>>> import numpy as np
>>> import numpy.linalg as la
>>> np.set_printoptions(suppress=True, linewidth=200)
>>> A = np.loadtxt("out16.csv", delimiter=",")
>>> A
array([[ 5.,  5.,  5.,  5.,  5.],
       [ 5., 10., 10., 10., 10.],
       [ 5., 10., 15., 15., 15.],
       [ 5., 10., 15., 20., 20.],
       [ 5., 10., 15., 20., 25.]])
>>> # symmetric
>>> Lm = la.cholesky(A)
>>> np.round(Lm @ Lm.T, 1)
array([[ 5.,  5.,  5.,  5.,  5.],
       [ 5., 10., 10., 10., 10.],
       [ 5., 10., 15., 15., 15.],
       [ 5., 10., 15., 20., 20.],
       [ 5., 10., 15., 20., 25.]])
>>> print(round(float(np.prod(np.diag(Lm)) ** 2), 1), np.round(la.det(A), 1))
3125.0 3125.0
>>> np.round(np.diag(Lm) ** 2, 1)
array([5., 5., 5., 5., 5.])
>>> arr = np.array([[4, 1, 2, 2, 2],
...     [3, 0, 1, 1, 1],
...     [-1, -4, -3, -3, -3],
...     [1, -2, -1, -1, -1],
...     [1, -2, -1, -1, -1]])
>>> # rows and columns are dependent
>>> la.lstsq(arr[:-1].T, arr[-1])[2]
np.int32(2)
>>> round(np.trace(la.pinv(arr) @ arr), 1)
np.float64(2.0)
>>> np.abs(np.diag(la.qr(arr)[1])) > 1e-9
array([ True,  True, False, False, False])
>>> np.allclose(arr[:-1].T @ la.lstsq(arr[:-1].T, arr[-1])[0], arr[-1])
True
>>> proj = np.triu(np.array([[3, 2, 0, 3, 3],
...     [5, 5, 5, 0, 2],
...     [4, 1, 5, 4, 0],
...     [0, 3, 2, 0, 2],
...     [5, 1, 3, 1, 4]]), 1) + np.eye(5)
>>> Y = proj @ A @ la.inv(proj)
>>> np.trace(Y), np.trace(A)
(np.float64(75.0), np.float64(75.0))
>>> proj @ A - A @ proj
array([[ 40.,  70.,  85., 105., 120.],
       [ 35.,  60.,  55.,  60.,  70.],
       [ 20.,  30.,  10.,   5.,  15.],
       [ 10.,  10., -20., -35., -25.],
       [  0., -10., -50., -75., -75.]])
>>> left, sig, VT = la.svd(arr)
>>> evecs = VT[:(sig > 1e-8).sum()]
>>> rng = np.random.default_rng(826081)
>>> x = arr[1] + -1 * arr[3] + rng.integers(2) * np.eye(5)[1]
>>> print(x)
[2. 2. 2. 2. 2.]
>>> np.round(evecs.T @ evecs, 1)
array([[ 0.9, -0.2,  0.1,  0.1,  0.1],
       [-0.2,  0.5,  0.2,  0.2,  0.2],
       [ 0.1,  0.2,  0.2,  0.2,  0.2],
       [ 0.1,  0.2,  0.2,  0.2,  0.2],
       [ 0.1,  0.2,  0.2,  0.2,  0.2]])
>>> la.matrix_rank(np.vstack([arr, x]))
np.int64(2)
>>> np.allclose(evecs.T @ evecs @ x, x)
True
>>> np.round(np.diag(evecs.T @ evecs), 1)
array([0.9, 0.5, 0.2, 0.2, 0.2])
>>> theta = np.radians(84)
>>> R = np.eye(5)
>>> R[4, 4] = R[1, 1] = np.cos(theta)
>>> R[4, 1], R[1, 4] = -np.sin(theta), np.sin(theta)
>>> R.round(1)
array([[ 1. ,  0. ,  0. ,  0. ,  0. ],
       [ 0. ,  0.1,  0. ,  0. ,  1. ],
       [ 0. ,  0. ,  1. ,  0. ,  0. ],
       [ 0. ,  0. ,  0. ,  1. ,  0. ],
       [ 0. , -1. ,  0. ,  0. ,  0.1]])
>>> Y = arr @ R.T
>>> np.round(np.abs(Y - arr).max(axis=0), 1)
array([0. , 1.1, 0. , 0. , 6.7])
>>> np.allclose(arr @ arr.T, Y @ Y.T)
True
>>> np.allclose(la.norm(arr, axis=1), la.norm(Y, axis=1))
True
>>> data = np.load("mat.npy")
>>> data
array([[1, 0, 0, 2],
       [0, 0, 0, 0],
       [0, 0, 0, 0],
       [2, 0, 0, 4]])
>>> print(round(float(la.det(data)), 1))
0.0
>>> np.round(np.sort(la.eigvals(data).real), 1)
array([0., 0., 0., 5.])
>>> X = np.load("m.npy")
>>> X
array([[0, 1, 0, 0, 0],
       [1, 0, 0, 0, 0],
       [0, 0, 0, 1, 0],
       [0, 0, 0, 0, 1],
       [0, 0, 1, 0, 0]])
>>> # splits into 2 blocks
>>> proj = np.triu(np.array([[4, -5, 2, -1, -5],
...     [3, -3, -4, -3, 5],
...     [-4, 2, 5, 3, -5],
...     [-5, 0, -2, 1, -2],
...     [5, -1, 0, 4, 0]]), 1) + np.eye(5)
>>> Y = proj @ X @ la.inv(proj)
>>> proj @ X - X @ proj
array([[-5.,  0., -1.,  5., -6.],
       [ 0.,  5.,  3., -3.,  2.],
       [ 0.,  0., -5.,  0.,  5.],
       [ 0.,  0., -2.,  0.,  0.],
       [ 0.,  0.,  0., -3.,  5.]])
>>> Y
array([[ -5., -24., -91., 198.,  35.],
       [  1.,   5.,  23., -57., -22.],
       [  0.,   0.,  -5.,  16.,  10.],
       [  0.,   0.,  -2.,   6.,   3.],
       [  0.,   0.,   1.,  -3.,  -1.]])
>>> print(round(la.det(Y), 1))
-1.0
>>> np.allclose(Y, Y.T)
False
>>> Y @ Y
array([[  1.,   0.,  -3.,   5.,   2.],
       [  0.,   1.,   1.,   5.,   6.],
       [  0.,   0.,   3., -14., -12.],
       [  0.,   0.,   1.,  -5.,  -5.],
       [  0.,   0.,   0.,   1.,   2.]])
>>> (Y + Y.T) / 2
array([[ -5. , -11.5, -45.5,  99. ,  17.5],
       [-11.5,   5. ,  11.5, -28.5, -11. ],
       [-45.5,  11.5,  -5. ,   7. ,   5.5],
       [ 99. , -28.5,   7. ,   6. ,   0. ],
       [ 17.5, -11. ,   5.5,   0. ,  -1. ]])
>>> np.round(la.matrix_power(Y, 2), 1)
array([[  1.,   0.,  -3.,   5.,   2.],
       [  0.,   1.,   1.,   5.,   6.],
       [  0.,   0.,   3., -14., -12.],
       [  0.,   0.,   1.,  -5.,  -5.],
       [  0.,   0.,   0.,   1.,   2.]])
>>> np.round(np.sort(np.abs(la.eigvals(Y))), 1)
array([1., 1., 1., 1., 1.])
>>> round(float(np.abs(la.eigvals(Y)).max()), 1)
1.0
>>> (X - X.T) / 2
array([[ 0. ,  0. ,  0. ,  0. ,  0. ],
       [ 0. ,  0. ,  0. ,  0. ,  0. ],
       [ 0. ,  0. ,  0. ,  0.5, -0.5],
       [ 0. ,  0. , -0.5,  0. ,  0.5],
       [ 0. ,  0. ,  0.5, -0.5,  0. ]])
>>> np.allclose(X @ X.T, X.T @ X)
True
>>> round(la.det(X), 1)
np.float64(-1.0)
>>> np.trace(X)
np.int64(0)
>>> np.allclose(X, X.T)
False
>>> (X + X.T) / 2
array([[0. , 1. , 0. , 0. , 0. ],
       [1. , 0. , 0. , 0. , 0. ],
       [0. , 0. , 0. , 0.5, 0.5],
       [0. , 0. , 0.5, 0. , 0.5],
       [0. , 0. , 0.5, 0.5, 0. ]])
>>> x = np.array([-1, -5, 2, 0, -3])
>>> print([p for p in range(1, 25) if np.allclose(la.matrix_power(X, p), np.eye(5))])
[6, 12, 18, 24]
>>> np.round(np.sort(np.abs(np.degrees(np.angle(la.eigvals(X))))), 1)
array([  0.,   0., 120., 120., 180.])
>>> X.T @ (X @ x)
array([-1, -5,  2,  0, -3])
